% python3 -q
>>> import numpy as np
>>> np.set_printoptions(suppress=True, linewidth=100)
>>> K = np.load("mat.npy")
>>> K
array([[  4. , -10.5,   6.2,  19.9,  -5.2,  10.6,   3.9],
       [  4.9,  -6.9,   4.8,  -6.1,   2.5,  -6.9,  18.5],
       [  5.4,  -6.5,   2.5,  -6. ,   2.7,  -6.4,  19.2],
       [  5.7,  -5.6,   3.9,  -6.3,   3.7,  -7.7,  20.5],
       [  3. , -12.4,   5.3,  20. ,  -4.4,  10.4,   4.2],
       [  2.8, -12.8,   3.9,  19.8,  -4.3,  10.6,   2.8],
       [  6.3,  -6.6,   4.4,  -5.2,   4.2,  -5.3,  19. ],
       [  4.4,  -6.9,   3.5,  -5.6,   4.6,  -8.7,  19.9],
       [  5.7,  -7.2,   4.7,  -3.9,   4.7,  -8.1,  20.1],
       [  5.5,  -7.8,   4.9,  -5.2,   2.9,  -6.1,  19.8],
       [  2.9, -11. ,   8.3,  19.5,  -2.6,  10.4,   4. ],
       [  6.4,  -7.3,   4.2,  -5.4,   2.9,  -5.9,  20.1],
       [  6.7,  -7.9,   4.1,  -7.4,   3.4,  -7.8,  20. ],
       [  4. ,  -9.9,   4.9,  18.2,  -5.4,  10.7,   5.1],
       [  2.2, -11.3,   5.4,  21.3,  -4.9,   8.6,   3.5],
       [  6.7,  -6.2,   2.1,  -6.9,   2.6,  -8.3,  20.2],
       [  3. , -12. ,   4.7,  20.1,  -6.4,   9.5,   4.8],
       [  3.5, -12.4,   5.4,  18.1,  -5.1,   9.2,   5.3],
       [  4.5, -12.8,   4. ,  21.2,  -4.4,  10.4,   4.6],
       [  4.7,  -6.7,   4.8,  -5.7,   5.7,  -6.8,  18.9],
       [  3. , -10.1,   7.1,  21.3,  -4.4,  11.7,   3.3],
       [  2.4, -11.8,   6.2,  20.6,  -3.6,  10.9,   6.1]])
>>> gram = np.cov(K, rowvar=False)
>>> np.round(np.median(K, axis=0), 1)
array([ 4.4, -8.9,  4.8,  7.1, -0.1,  1.6, 12.3])
>>> np.round(np.linalg.eigvalsh(gram)[::-1], 1)
array([341.6,   1.9,   1.1,   0.7,   0.5,   0.5,   0.3])
>>> np.argwhere(np.triu(np.abs(np.corrcoef(K.T)) > 0.8, 1))
array([[0, 1],
       [0, 3],
       [0, 4],
       [0, 5],
       [0, 6],
       [1, 3],
       [1, 4],
       [1, 5],
       [1, 6],
       [3, 4],
       [3, 5],
       [3, 6],
       [4, 5],
       [4, 6],
       [5, 6]])
>>> proj = K @ np.linalg.solve(K.T @ K, K.T)
>>> np.round(np.diag(proj), 1)
array([0.3, 0.3, 0.2, 0.2, 0.2, 0.4, 0.3, 0.3, 0.4, 0.2, 0.4, 0.2, 0.4, 0.4, 0.4, 0.3, 0.3, 0.2,
       0.5, 0.3, 0.3, 0.5])
>>> np.allclose(proj @ proj, proj)
True
>>> np.round(proj @ K[:, 4], 1)
array([-5.2,  2.5,  2.7,  3.7, -4.4, -4.3,  4.2,  4.6,  4.7,  2.9, -2.6,  2.9,  3.4, -5.4, -4.9,
        2.6, -6.4, -5.1, -4.4,  5.7, -4.4, -3.6])
>>> Uu, sigma, Vt = np.linalg.svd(K)
>>> sigma.round(1)
array([89.1, 79.9,  6.3,  4.7,  3.5,  3.2,  2.4])
>>> np.argmax(sigma[:-1] / (sigma[1:] + 1e-6)) + 1
np.int64(2)
>>> Y = Uu[:, :2] @ np.diag(sigma[:2]) @ Vt[:2]
>>> round(np.abs(K - Y).max(), 1)
np.float64(2.7)
>>> round(float(np.linalg.norm(K - Y, 2)), 1), np.round(sigma[2], 1)
(6.3, np.float64(6.3))
>>> np.linalg.matrix_rank(Y)
np.int64(2)
